$ ipython --no-banner

In [1]: import numpy as np

In [2]: import numpy.linalg as la

In [3]: np.set_printoptions(precision=1, suppress=True, linewidth=120, legacy="1.25")

In [4]: arr = np.load("m.npy")

In [5]: print(arr)
[[2 3 3 0 1 0 2 2 2]
 [1 2 3 2 1 3 0 1 2]
 [1 3 0 3 2 3 1 0 1]
 [1 3 0 3 2 3 1 0 1]]

In [6]: print(la.norm(arr, axis=1).argmax())
0

In [7]: print(np.round(la.norm(arr[0] - arr[3]), 1))
5.9

In [8]: print(round(la.norm(arr, 2), 1))
10.3

In [9]: print(la.norm(arr, axis=1))
[5.9 5.7 5.8 5.8]

In [10]: print(round(la.norm(arr) ** 2 / la.norm(arr, 2) ** 2, 1))
1.3

In [11]: print(round(float(la.norm(arr, "nuc")), 1))
17.6

In [12]: print(round(la.norm(arr, 1), 1), round(la.norm(arr, np.inf), 1))
11.0 15.0

In [13]: print(arr[0] @ arr[3])
17

In [14]: print(la.norm(arr, axis=0))
[2.6 5.6 4.2 4.7 3.2 5.2 2.4 2.2 3.2]

In [15]: C = 10 * np.array([[0.0, 2.6, -0.8, -0.3, 0.6, 0.0, -1.5],
    ...:     [-0.5, -1.1, -0.4, -0.4, 0.9, -0.8, -1.4]])

In [16]: rng = np.random.default_rng(2655)

In [17]: labels = rng.integers(0, 2, 30)

In [18]: W0 = C[labels] + rng.normal(size=(30, 7))

In [19]: print(W0.round(1) + 0)
[[ -5.1 -10.7  -4.   -5.5  10.7  -7.8 -13.1]
 [ -4.1  -9.5  -4.7  -2.8   9.2  -8.7 -14.5]
 [ -4.4 -10.4  -3.2  -5.    7.4  -6.3 -12.9]
 [ -4.4 -10.8  -4.5  -3.9   8.7  -7.5 -13.3]
 [  0.   25.4  -8.8  -2.9   6.2   0.9 -16.3]
 [ -3.3 -10.3  -3.8  -3.8  10.   -8.7 -14.2]
 [ -0.3  24.9  -7.9  -1.2   4.8   2.4 -14.7]
 [ -1.   25.7  -7.6  -1.7   6.5  -0.4 -14.8]
 [ -0.6  26.4  -8.   -2.2   5.3  -0.6 -15.2]
 [  0.8  25.8  -8.1  -3.7   5.8   0.8 -13.2]
 [ -4.9 -10.   -2.8  -4.3   7.1  -7.1 -14.2]
 [ -2.2  25.9  -8.8  -3.2   5.4  -1.1 -17.5]
 [  0.4  26.3  -7.4  -3.1   4.7  -1.4 -12.2]
 [ -5.3  -9.6  -5.   -2.5  10.2  -6.5 -14.2]
 [  2.   26.8  -8.8  -2.7   5.6  -1.6 -15.9]
 [ -1.   26.   -9.6  -3.8   7.3   0.3 -14.2]
 [  1.7  24.2  -7.5  -4.2   8.1  -0.4 -17.4]
 [ -0.2  26.3  -7.8  -2.1   6.5  -2.6 -14.6]
 [ -5.1 -11.6  -6.4  -4.1  10.3  -6.4 -13.5]
 [ -5.3 -10.   -3.7  -4.5   8.7  -7.4 -12.9]
 [ -2.7 -10.1  -5.2  -3.6   9.7  -8.5 -13.2]
 [ -0.7  26.6  -7.   -3.1   4.2  -0.1 -14.9]
 [ -0.3  26.7  -7.6  -2.9   7.5  -0.9 -13.8]
 [ -5.9 -11.4  -5.2  -2.8   9.1  -8.2 -13. ]
 [ -1.6  26.2  -7.   -3.2   4.5   0.5 -13.3]
 [ -4.9 -11.5  -4.6  -3.9   8.3  -7.  -14.1]
 [ -3.6  -9.2  -3.8  -5.2   9.2  -8.  -13.6]
 [ -6.   -9.8  -4.3  -3.8  10.   -8.2 -15.1]
 [ -4.  -10.1  -4.1  -5.4   8.4  -5.1 -13.5]
 [ -4.4 -11.5  -3.1  -3.2  10.5  -8.7 -15. ]]

In [20]: C = W0[[26, 21]].astype(float)

In [21]: for _ in range(5):
    ...:     labels = la.norm(W0[:, None] - C, axis=-1).argmin(axis=1)
    ...:     C = np.array([W0[labels == j].mean(axis=0) for j in range(2)])
    ...: 

In [22]: print(labels)
[0 0 0 0 1 0 1 1 1 1 0 1 1 0 1 1 1 1 0 0 0 1 1 0 1 0 0 0 0 0]

In [23]: print(C)
[[ -4.6 -10.4  -4.3  -4.    9.2  -7.5 -13.8]
 [ -0.2  25.9  -8.   -2.8   5.9  -0.3 -14.9]]

In [24]: print(np.bincount(labels))
[16 14]
